$ ipython --no-banner

In [1]: import numpy as np

In [2]: import numpy.linalg as la

In [3]: np.set_printoptions(suppress=True, linewidth=140)

In [4]: def rnd(a):
   ...:     return np.round(a, 3) + 0
   ...: 

In [5]: M = np.load("out19.npy")

In [6]: M
Out[6]: 
array([[ 1.972,  1.469, -1.253,  0.766,  2.188, -0.47 , -0.883, -2.873,  2.634,  2.492, -0.285, -0.574,  0.762],
       [ 0.498,  1.143,  0.103,  1.904, -0.538, -1.532, -0.312, -0.552, -0.709, -1.517,  0.882,  0.384, -2.089],
       [-2.421, -2.154,  0.07 , -1.435, -5.106,  3.723,  2.399, -1.2  , -3.906, -0.52 ,  1.003, -0.037, -0.799],
       [-1.737,  1.22 ,  0.098, -0.53 , -1.315, -1.524, -0.977,  0.009, -1.987,  0.046, -2.936, -0.385, -0.05 ],
       [-0.507,  0.402, -1.017,  1.571, -2.544,  0.867,  0.944, -0.4  , -3.685, -1.111,  0.185,  1.524, -1.277],
       [ 0.196, -0.307, -0.84 , -0.547, -0.858, -0.432, -1.12 ,  1.292, -0.014, -0.581,  0.855,  0.105,  1.093],
       [ 2.478,  0.269, -1.566,  2.267, -1.533,  0.041, -1.155,  0.849, -0.184, -0.379,  3.565,  1.088, -1.003],
       [-0.382, -0.355, -2.94 , -0.477,  1.026,  0.787, -3.028, -0.294,  2.864, -0.656,  1.915, -0.014,  1.27 ],
       [-4.228,  0.454, -1.003, -1.119,  1.745,  0.535, -2.958, -1.015, -0.903,  0.729, -1.004,  0.563,  0.869],
       [-0.792, -1.883,  1.223,  1.831, -0.5  , -1.019,  0.378,  1.758,  2.77 ,  1.078,  5.011, -0.621,  2.544],
       [ 1.518, -1.149, -0.666,  1.901,  0.737, -0.5  ,  0.175,  1.875, -0.526,  0.348,  0.549, -1.915, -1.135],
       [ 1.074, -1.117, -1.034,  0.867, -1.241, -0.132, -1.988,  4.311, -4.929,  0.357, -1.651,  2.501, -3.773],
       [-0.386, -0.01 , -3.498,  2.021, -1.091, -0.183,  1.054,  0.262,  1.135,  0.152, -0.255, -0.198, -0.2  ],
       [-0.08 , -0.461, -4.657,  1.068, -0.184,  0.093, -1.121, -0.259,  3.018,  0.853,  4.675,  0.534,  1.593],
       [-0.837, -0.873,  0.145, -0.706, -0.339, -0.706,  3.921,  0.591, -4.349,  1.629, -1.077, -1.426,  3.387],
       [ 0.011, -0.294,  1.05 ,  0.637, -0.107,  0.928,  2.1  ,  1.667, -2.299,  0.479, -3.445, -0.44 ,  1.627],
       [ 1.351, -2.005, -0.649,  1.086, -1.086, -0.8  , -3.652,  1.806, -0.183, -0.058, -2.545, -0.237, -2.24 ],
       [-1.894,  1.343,  1.391, -0.222,  3.385, -1.254, -0.747, -1.663, -1.683,  1.325, -3.717, -4.048, -1.04 ],
       [ 0.054, -0.723, -0.535, -1.468, -0.147,  0.554,  1.898,  1.39 ,  3.397,  1.736,  0.91 , -0.023,  1.064],
       [ 1.127,  1.845,  3.18 ,  1.804,  0.404,  1.223,  2.592, -0.059, -2.655,  0.747,  0.762,  1.44 , -1.823],
       [ 0.457,  1.405, -1.177, -0.451,  0.639,  1.41 , -2.123, -1.539, -0.245, -2.254,  4.611, -0.824,  0.107],
       [ 1.225, -0.579,  0.811, -1.527,  1.053, -0.997, -0.001, -0.596, -1.019,  2.182, -0.341,  1.008,  1.999],
       [ 1.775,  1.521, -0.501, -0.876, -0.72 ,  2.64 , -0.895,  0.297, -1.744,  0.025, -3.047, -0.53 , -3.752]])

In [7]: f, g = M[22], M[4]

In [8]: rnd(f @ g)
Out[8]: np.float64(11.82)

In [9]: rnd(f @ f)
Out[9]: np.float64(41.544)

In [10]: p = (f @ g) / (f @ f) * f

In [11]: la.matrix_rank(np.outer(f, g))
Out[11]: np.int64(1)
